% python3 -q
>>> import numpy as np
>>> import numpy.linalg as la
>>> np.set_printoptions(suppress=True, linewidth=100)
>>> feats = np.load("m.npy")
>>> feats
array([[ 0,  3,  1,  2,  2,  0],
       [ 0,  3,  1,  2,  2,  0],
       [ 0,  0,  0,  0,  0,  0],
       [ 0,  3,  1,  2,  2,  0],
       [ 5,  5,  2,  6,  4,  3],
       [ 5,  5,  2,  6,  4,  3],
       [ 0,  6,  2,  4,  2,  3],
       [ 2,  7,  5,  7,  2,  5],
       [ 2,  5,  6,  7,  2,  3],
       [ 3,  4,  4,  5,  2,  1],
       [ 2,  1,  3,  3,  0,  2],
       [ 2,  4,  4,  5,  2,  2],
       [ 0,  0,  0,  0,  0,  0],
       [ 2,  2,  5,  5,  0,  3],
       [ 0,  0,  0,  0,  0,  0],
       [ 0,  4,  3,  4,  0,  4],
       [ 5,  4,  5,  6,  2,  2],
       [ 7, 13,  9, 15,  6,  9],
       [ 2,  5,  1,  5,  4,  3],
       [ 3,  3,  2,  3,  2,  0],
       [ 0,  0,  0,  0,  0,  0],
       [ 3,  7,  5,  7,  2,  4],
       [ 0,  0,  0,  0,  0,  0],
       [ 0,  0,  0,  0,  0,  0],
       [ 0,  6,  2,  4,  2,  3],
       [ 5,  4,  5,  6,  2,  2],
       [ 2,  1,  3,  3,  0,  2],
       [ 0,  3,  1,  2,  2,  0],
       [ 0,  3,  1,  2,  2,  0]])
>>> x = np.array([5, 3, 1, 4, 0, 3])
>>> rhs = feats @ x
>>> np.round(la.lstsq(feats, rhs)[0], 2) + 0
array([5., 3., 1., 4., 0., 3.])
>>> rng = np.random.default_rng(5727)
>>> rhs = rhs + 0.1 * rng.normal(size=29)
>>> rhs.round(2) + 0
array([ 18.1 ,  18.14,  -0.18,  17.91,  75.06,  75.08,  45.03,  78.97,  67.92,  54.08,  34.06,
        52.12,   0.05,  50.13,   0.26,  43.15,  72.2 , 170.12,  55.01,  37.93,   0.  ,  81.01,
         0.05,   0.2 ,  45.18,  72.07,  33.99,  17.95,  18.06])
>>> c, *_ = la.lstsq(feats, rhs)
>>> round(la.norm(rhs - feats @ c), 2)
np.float64(0.55)
>>> c.round()
array([5., 3., 1., 4., 0., 3.])
>>> out = np.c_[feats[:, :3] @ np.array([[-1, 3, 1], [0, 0, -3], [0, -2, 2]]), np.array([2, 0, 0, 1, 3, 1, 2, 0, 1, 0, 1, 1, 0, 1, 1, 2, 0, 1, 0, 0, 3, 2, 0, 0, 3, 2, 1, 0, 2])]
>>> out
array([[  0,  -2,  -7,   2],
       [  0,  -2,  -7,   0],
       [  0,   0,   0,   0],
       [  0,  -2,  -7,   1],
       [ -5,  11,  -6,   3],
       [ -5,  11,  -6,   1],
       [  0,  -4, -14,   2],
       [ -2,  -4,  -9,   0],
       [ -2,  -6,  -1,   1],
       [ -3,   1,  -1,   0],
       [ -2,   0,   5,   1],
       [ -2,  -2,  -2,   1],
       [  0,   0,   0,   0],
       [ -2,  -4,   6,   1],
       [  0,   0,   0,   1],
       [  0,  -6,  -6,   2],
       [ -5,   5,   3,   0],
       [ -7,   3, -14,   1],
       [ -2,   4, -11,   0],
       [ -3,   5,  -2,   0],
       [  0,   0,   0,   3],
       [ -3,  -1,  -8,   2],
       [  0,   0,   0,   0],
       [  0,   0,   0,   0],
       [  0,  -4, -14,   3],
       [ -5,   5,   3,   2],
       [ -2,   0,   5,   1],
       [  0,  -2,  -7,   0],
       [  0,  -2,  -7,   2]])
>>> np.round(la.lstsq(feats, out[:, 0])[0], 2) + 0
array([-1.,  0.,  0.,  0.,  0.,  0.])
>>> la.matrix_rank(np.c_[feats, out])
np.int64(7)
>>> la.matrix_rank(out)
np.int64(4)
